$ ipython --no-banner

In [1]: import numpy as np

In [2]: from numpy import linalg as LA

In [3]: np.set_printoptions(suppress=True, linewidth=120)

In [4]: tidy = lambda a: np.round(a, 3) + 0

In [5]: Y = np.array([[1, 1], [1, -1]])

In [6]: rng = np.random.default_rng(119272)

In [7]: A = np.kron(Y, np.kron(Y, Y))[rng.permutation(8)][:4]

In [8]: A
Out[8]: 
array([[ 1, -1, -1,  1,  1, -1, -1,  1],
       [ 1,  1, -1, -1,  1,  1, -1, -1],
       [ 1, -1,  1, -1, -1,  1, -1,  1],
       [ 1,  1, -1, -1, -1, -1,  1,  1]])

In [9]: print(tidy(LA.norm(A, axis=0)))
[2. 2. 2. 2. 2. 2. 2. 2.]

In [10]: print(tidy(LA.norm(A, 2)))
2.828

In [11]: tidy(LA.norm(A[2], 1)), tidy(LA.norm(A[2], np.inf))
Out[11]: (np.float64(8.0), np.float64(1.0))

In [12]: A[2] @ A[0]
Out[12]: np.int64(0)

In [13]: tidy(LA.norm(A, 1)), tidy(LA.norm(A, np.inf))
Out[13]: (np.float64(4.0), np.float64(8.0))

In [14]: print(tidy(LA.norm(A, "nuc")))
11.314

In [15]: LA.norm(A, axis=1).argmax()
Out[15]: np.int64(0)

In [16]: W0 = np.load("arr.npy")

In [17]: W0
Out[17]: 
array([[1.   , 0.5  , 0.25 , 0.125],
       [0.5  , 1.   , 0.5  , 0.25 ],
       [0.25 , 0.5  , 1.   , 0.5  ],
       [0.125, 0.25 , 0.5  , 1.   ]])

In [18]: # symmetric, so the eigenvalues are real

In [19]: ev, evecs = LA.eig(W0)

In [20]: tidy(np.prod(ev))
Out[20]: np.float64(0.422)

In [21]: tidy(np.sort(LA.eigvals(W0 @ W0)))
Out[21]: array([0.141, 0.291, 1.   , 4.35 ])

In [22]: (W0 - W0.T) / 2
Out[22]: 
array([[0., 0., 0., 0.],
       [0., 0., 0., 0.],
       [0., 0., 0., 0.],
       [0., 0., 0., 0.]])

In [23]: np.allclose(W0, W0.T)
Out[23]: True

In [24]: np.trace(W0)
Out[24]: np.float64(4.0)

In [25]: tidy(LA.matrix_power(W0, 4))
Out[25]: 
array([[4.011, 4.764, 4.372, 3.207],
       [4.764, 6.001, 5.785, 4.372],
       [4.372, 5.785, 6.001, 4.764],
       [3.207, 4.372, 4.764, 4.011]])

In [26]: tidy(W0 @ W0)
Out[26]: 
array([[1.328, 1.156, 0.812, 0.5  ],
       [1.156, 1.562, 1.25 , 0.812],
       [0.812, 1.25 , 1.562, 1.156],
       [0.5  , 0.812, 1.156, 1.328]])

In [27]: tidy(np.sort(np.abs(LA.eigvals(W0))))
Out[27]: array([0.375, 0.539, 1.   , 2.086])

In [28]: r0 = np.array([3, 1])

In [29]: print(np.convolve(W0[1], r0))
[1.5  3.5  2.5  1.25 0.25]

In [30]: np.array([np.convolve(row, r0, "same") for row in W0])
Out[30]: 
array([[3.   , 2.5  , 1.25 , 0.625],
       [1.5  , 3.5  , 2.5  , 1.25 ],
       [0.75 , 1.75 , 3.5  , 2.5  ],
       [0.375, 0.875, 1.75 , 3.5  ]])
